% ipython --no-banner

In [1]: import numpy as np

In [2]: import numpy.linalg as la

In [3]: np.set_printoptions(suppress=True, linewidth=120)

In [4]: M = np.loadtxt("m.csv", delimiter=",")

In [5]: M
Out[5]: 
array([[-0.909,  0.909,  0.119,  0.598, -0.635,  0.485, -0.06 , -0.168],
       [-0.876, -0.31 , -0.991,  0.749, -0.558, -0.74 , -0.963, -0.824],
       [-0.977,  0.9  , -0.843,  0.598, -0.782,  0.558, -0.804, -0.397],
       [ 0.178, -0.766, -0.778,  0.811,  0.05 , -0.951, -0.53 , -0.8  ],
       [-0.814,  0.623, -0.07 ,  0.973, -0.565, -0.912,  0.01 , -0.859],
       [ 0.617, -0.617,  0.422,  0.824,  0.264, -0.947,  0.493, -0.67 ],
       [-0.08 , -0.821, -0.926,  0.912, -0.08 , -0.98 , -0.762, -0.905],
       [ 0.912,  0.701,  1.   , -0.3  ,  0.572,  0.523,  0.996,  0.8  ],
       [-0.999, -0.523, -1.   ,  1.   , -0.967, -1.   , -0.999, -1.   ],
       [ 0.327,  0.658,  0.939, -0.629,  0.159,  0.834,  0.831,  0.731],
       [-0.397, -0.438, -0.972, -0.929, -0.07 ,  0.903, -0.939,  0.551],
       [ 0.327, -0.282, -0.414, -0.926,  0.245,  0.894, -0.405,  0.735],
       [-0.995,  0.988,  0.848,  1.   , -0.945, -1.   ,  0.818, -0.999],
       [ 0.523,  0.405,  0.909, -0.664,  0.273,  0.757,  0.789,  0.701],
       [ 0.978, -0.706,  0.979, -0.629,  0.778, -0.207,  0.951,  0.629],
       [-0.414, -0.217, -0.572,  0.914, -0.264, -0.93 , -0.345, -0.824],
       [ 0.397, -0.848, -0.961, -0.927,  0.31 ,  0.68 , -0.903,  0.47 ],
       [ 0.964,  0.686,  1.   , -0.956,  0.735,  0.972,  0.997,  0.975],
       [ 0.981,  0.706,  1.   , -0.997,  0.818,  0.998,  0.997,  0.996],
       [ 0.291, -0.926, -0.959,  0.774,  0.129, -0.973, -0.837, -0.862],
       [ 0.872, -0.701,  0.721, -0.01 ,  0.544, -0.658,  0.68 ,  0.02 ],
       [-0.397, -0.438, -0.972, -0.929, -0.07 ,  0.903, -0.939,  0.551],
       [-0.984,  0.811, -0.879,  0.996, -0.851, -0.965, -0.757, -0.969],
       [ 0.834,  0.617,  0.997, -0.319,  0.47 ,  0.515,  0.986,  0.731],
       [-0.675,  0.422, -0.675, -0.336, -0.336,  0.664, -0.623,  0.159],
       [ 0.988, -0.537,  0.997, -0.811,  0.831,  0.3  ,  0.987,  0.837],
       [ 0.8  ,  0.282,  0.985, -0.11 ,  0.438,  0.09 ,  0.954,  0.508]])

In [6]: C2 = np.cov(M, rowvar=False)

In [7]: np.median(M, axis=0)
Out[7]: array([ 0.291, -0.217, -0.07 , -0.11 ,  0.129,  0.3  , -0.06 ,  0.159])

In [8]: C2.shape
Out[8]: (8, 8)

In [9]: np.round(la.eigvalsh(C2)[::-1], 3)
Out[9]: array([2.802, 1.004, 0.711, 0.071, 0.023, 0.006, 0.005, 0.001])

In [10]: labels = M[:, 3] > np.median(M[:, 3])

In [11]: u = M[labels].mean(axis=0) - M[~labels].mean(axis=0)

In [12]: np.round((((M - M.mean(axis=0)) @ u > 0) == labels).mean(), 3)
Out[12]: np.float64(0.926)

In [13]: Y = M / np.sqrt((M ** 2).mean(axis=1, keepdims=True))

In [14]: np.round(la.norm(Y, axis=1), 3)
Out[14]: 
array([2.828, 2.828, 2.828, 2.828, 2.828, 2.828, 2.828, 2.828, 2.828, 2.828, 2.828, 2.828, 2.828, 2.828, 2.828, 2.828,
       2.828, 2.828, 2.828, 2.828, 2.828, 2.828, 2.828, 2.828, 2.828, 2.828, 2.828])

In [15]: Y[14].round(3)
Out[15]: array([ 1.268, -0.916,  1.27 , -0.816,  1.009, -0.268,  1.233,  0.816])

In [16]: la.matrix_rank(Y) == la.matrix_rank(M)
Out[16]: np.True_

In [17]: J = np.loadtxt("w.csv", delimiter=",")

In [18]: J
Out[18]: 
array([[-7.,  4.,  5.,  6., -4.,  2.,  8.,  9.,  5., -7.,  4.],
       [ 0.,  6., -9.,  8., -7.,  0.,  3.,  7.,  3.,  0.,  8.],
       [-9., -8., -9., -8.,  7.,  7.,  9., -4.,  6., -7., -1.],
       [ 9., -2.,  5., -6.,  1., -8., -7., -4.,  1.,  5., -8.],
       [ 7.,  4., -8., -9.,  6.,  4., -7.,  6.,  1., -4., -6.],
       [ 7.,  0., -7.,  5., -5.,  9., -8., -3.,  7., -4.,  4.],
       [ 9.,  7.,  1.,  4.,  0., -3., -6., -2., -6., -4.,  8.],
       [ 2.,  4., -7.,  4.,  9., -2., -5.,  7., -3., -4.,  3.],
       [ 7.,  0., -7.,  5., -5.,  9., -8., -3.,  7., -4.,  4.],
       [ 9., -5., -3., -2.,  5.,  7.,  2., -3., -4., -8.,  4.],
       [ 7.,  5.,  0.,  9.,  9.,  6.,  0.,  1.,  1.,  2., -7.],
       [-8.,  1.,  3.,  0.,  8., -4., -2.,  5.,  0.,  1.,  2.],
       [ 5.,  2.,  0.,  7., -1.,  0.,  8., -7.,  4., -4., -9.],
       [ 3., -3., -8., -8., -1., -5.,  2.,  4.,  2.,  0.,  7.]])

In [19]: np.round(la.norm(J, 2), 3)
Out[19]: np.float64(33.68)

In [20]: np.round(la.norm(J) ** 2 / la.norm(J, 2) ** 2, 3)
Out[20]: np.float64(4.233)

In [21]: np.round(la.norm(J, axis=1), 3)
Out[21]: array([19.519, 19.   , 23.896, 19.131, 20.   , 19.57 , 17.664, 16.673, 19.57 , 17.378, 18.083, 13.711, 17.464, 15.652])

In [22]: round(float(la.norm(J, "nuc")), 3)
Out[22]: 203.953

In [23]: np.round(la.norm(J, axis=0), 3)
Out[23]: array([25.904, 16.279, 22.494, 23.685, 21.307, 20.833, 22.738, 19.209, 15.875, 16.971, 22.023])

In [24]: data = np.load("mat.npy")

In [25]: data
Out[25]: 
array([[ 0.018, -2.006,  0.   , -0.989,  2.015,  0.012, -0.011, -0.003, -3.   , -3.014],
       [ 0.018, -1.998,  0.004, -0.957,  2.002, -0.003, -0.006, -0.024, -3.025, -3.   ],
       [-0.019, -1.952, -0.029, -1.03 ,  1.965, -0.032, -0.008, -0.029, -3.004, -3.016],
       [-0.014, -2.006,  0.032, -1.004,  1.986,  0.01 ,  0.013, -0.03 , -3.027, -2.978],
       [-0.024, -2.042, -0.008, -1.016,  2.012, -0.015,  0.014, -0.027, -2.986, -3.021],
       [ 0.016, -2.043, -0.022, -0.999,  2.001,  0.007, -0.01 ,  0.016, -2.984, -2.982],
       [-3.005, -3.035, -1.022,  0.002, -2.979, -2.984,  2.985, -1.004, -1.997,  2.995],
       [-2.995, -3.019, -0.998, -0.006, -2.985, -2.975,  3.034, -1.019, -1.969,  2.985],
       [-2.979, -2.973, -0.996,  0.005, -3.029, -2.99 ,  2.996, -1.001, -1.946,  2.972],
       [-2.978, -3.014, -1.008, -0.006, -3.009, -2.995,  2.982, -1.008, -1.989,  2.985],
       [-2.997, -2.999, -0.995,  0.023, -2.995, -3.01 ,  2.994, -1.02 , -2.019,  3.003],
       [-2.986, -2.99 , -1.007,  0.002, -3.041, -2.975,  3.007, -0.98 , -2.008,  2.985]])

In [26]: np.unravel_index(np.abs(data).argmax(), data.shape)
Out[26]: (np.int64(11), np.int64(4))

In [27]: np.abs(data).max()
Out[27]: np.float64(3.041)
